In [1]: import numpy as np

In [2]: np.set_printoptions(precision=3, suppress=True, linewidth=100)

In [3]: W0 = np.loadtxt("dump.csv", delimiter=",")

In [4]: W0
Out[4]: 
array([[-1.,  0.,  0.,  0.,  0.,  0.,  0.,  0.,  0.],
       [ 0., -3.,  0.,  0.,  0.,  0.,  0.,  0.,  0.],
       [ 0.,  0.,  0.,  0.,  0.,  0.,  0.,  0.,  0.],
       [ 0.,  0.,  0., -1.,  0.,  0.,  0.,  0.,  0.],
       [ 0.,  0.,  0.,  0.,  0.,  0.,  0.,  0.,  0.],
       [ 0.,  0.,  0.,  0.,  0.,  3.,  0.,  0.,  0.],
       [ 0.,  0.,  0.,  0.,  0.,  0., -1.,  0.,  0.],
       [ 0.,  0.,  0.,  0.,  0.,  0.,  0.,  0.,  0.],
       [ 0.,  0.,  0.,  0.,  0.,  0.,  0.,  0.,  4.]])

In [5]: rng = np.random.default_rng(84624)

In [6]: A2 = W0 + rng.integers(-2, 3, (9, 6)) @ rng.integers(-2, 3, (6, 9))

In [7]: A2
Out[7]: 
array([[  0.,  -5.,   5.,   1.,   0.,   5.,  -5.,  -1.,   1.],
       [  4.,  -4.,   3.,   4.,  -2.,   2.,  -8.,   0.,   3.],
       [ -6.,  -5.,  -4.,   1.,  -2.,   1.,  -3.,  -3.,  -4.],
       [ -7.,   1.,   1.,   6.,   8.,   6.,  -6., -12.,  -6.],
       [  3.,   8.,  -1.,  -1.,  -3., -10.,   1.,   2.,  -1.],
       [ -1.,   2.,  -3.,   0.,   0.,   2.,   1.,  -3.,  -4.],
       [  6.,  -1.,   2.,  -5.,  -5.,  -2.,   1.,   4.,   0.],
       [  4.,   3.,   2.,  -4.,   0.,  -3.,   6.,   5.,   3.],
       [ -1., -11.,   3.,  -3.,  -3.,   5.,  -1.,   5.,   8.]])

In [8]: np.round(np.linalg.svd(A2 - W0, compute_uv=False), 3) + 0
Out[8]: array([26.92 , 20.787, 12.443,  9.578,  5.595,  3.363,  0.   ,  0.   ,  0.   ])

In [9]: np.linalg.matrix_rank(A2 - W0, tol=1e-8)
Out[9]: np.int64(6)

In [10]: np.abs(A2 - W0).sum(axis=1)
Out[10]: array([24., 27., 29., 54., 30., 15., 27., 30., 36.])
